$ python3 -q
>>> import numpy as np
>>> np.set_printoptions(precision=1, suppress=True, linewidth=120)
>>> mat = np.load("run9.npy")
>>> mat
array([[ 0.6,  4.3,  0.3],
       [-1.4,  1.4, -2.6],
       [-4.6, -3.4, -7.4],
       [-2.5, -0.2, -4.2],
       [ 0.2,  3.8, -0.2],
       [-2.2,  0.2, -3.8],
       [-0.6,  2.6, -1.4],
       [ 4.2,  9.8,  5.8],
       [-2.4, -0.1, -4.1],
       [-1.1,  1.9, -2.1],
       [-1.1,  1.9, -2.1],
       [-0.2,  3.2, -0.8],
       [-0.9,  2.1, -1.9],
       [ 2.3,  6.9,  2.9],
       [-0.9,  2.2, -1.8],
       [-0.2,  3.2, -0.8],
       [-3.1, -1.2, -5.2],
       [-1.6,  1.1, -2.9],
       [-3.5, -1.7, -5.7],
       [-1.7,  0.9, -3.1],
       [-0.1,  3.3, -0.7]])
>>> # rank 2
>>> cen = mat - mat.mean(axis=0)
>>> V = np.linalg.svd(cen)[2][:2]
>>> M2 = cen - cen @ V.T @ V
>>> np.round((cen @ V.T).std(axis=0), 1) + 0
array([4.4, 0. ])
>>> np.diag(V.T @ V)
array([0.3, 1. , 0.7])
>>> np.round(M2.std(axis=0), 1) + 0
array([0., 0., 0.])
>>> np.round(np.cov(cen @ V.T, rowvar=False), 1) + 0
array([[20.3,  0. ],
       [ 0. ,  0. ]])
>>> print(np.linalg.norm(M2, axis=1).round(6).argmax())
0
>>> print(round(float(np.linalg.norm(M2) / np.linalg.norm(cen)), 1))
0.0
>>> round(float(np.linalg.norm(mat, 2) / np.linalg.norm(mat)), 1)
0.8
>>> np.linalg.matrix_rank(mat, rtol=0.1)
np.int64(2)
>>> np.argsort(-np.linalg.norm(mat, axis=0).round(6), kind="stable")[:3]
array([1, 2, 0])
>>> W0 = np.loadtxt("mat.csv", delimiter=",")
>>> print(W0)
[[ 1.   0.   0.   0.   0.   0.   0.   0.   0.   0.   0.   0.   0. ]
 [ 0.   1.   0.   0.   0.   0.   0.   0.   0.   0.   0.   0.   0. ]
 [ 0.   0.   1.   0.   0.   0.   0.   0.   0.   0.   0.   0.   0. ]
 [ 0.   0.   0.  -0.5  0.   0.   0.   0.   0.  -0.9  0.   0.   0. ]
 [ 0.   0.   0.   0.   1.   0.   0.   0.   0.   0.   0.   0.   0. ]
 [ 0.   0.   0.   0.   0.   1.   0.   0.   0.   0.   0.   0.   0. ]
 [ 0.   0.   0.   0.   0.   0.   1.   0.   0.   0.   0.   0.   0. ]
 [ 0.   0.   0.   0.   0.   0.   0.   1.   0.   0.   0.   0.   0. ]
 [ 0.   0.   0.   0.   0.   0.   0.   0.   1.   0.   0.   0.   0. ]
 [ 0.   0.   0.   0.9  0.   0.   0.   0.   0.  -0.5  0.   0.   0. ]
 [ 0.   0.   0.   0.   0.   0.   0.   0.   0.   0.   1.   0.   0. ]
 [ 0.   0.   0.   0.   0.   0.   0.   0.   0.   0.   0.   1.   0. ]
 [ 0.   0.   0.   0.   0.   0.   0.   0.   0.   0.   0.   0.   1. ]]
>>> # keeps lengths
>>> x0 = np.array([5, -5, -2, 7, 9, 7, 9, 2, 7, -9, -3, 2, 8])
>>> rhs = W0 @ x0
>>> rhs
array([ 5. , -5. , -2. ,  4.3,  9. ,  7. ,  9. ,  2. ,  7. , 10.6, -3. ,  2. ,  8. ])
>>> np.linalg.solve(W0, rhs + W0[:, 10])
array([ 5., -5., -2.,  7.,  9.,  7.,  9.,  2.,  7., -9., -2.,  2.,  8.])
>>> np.linalg.solve(W0, 3 * rhs)
array([ 15., -15.,  -6.,  21.,  27.,  21.,  27.,   6.,  21., -27.,  -9.,   6.,  24.])
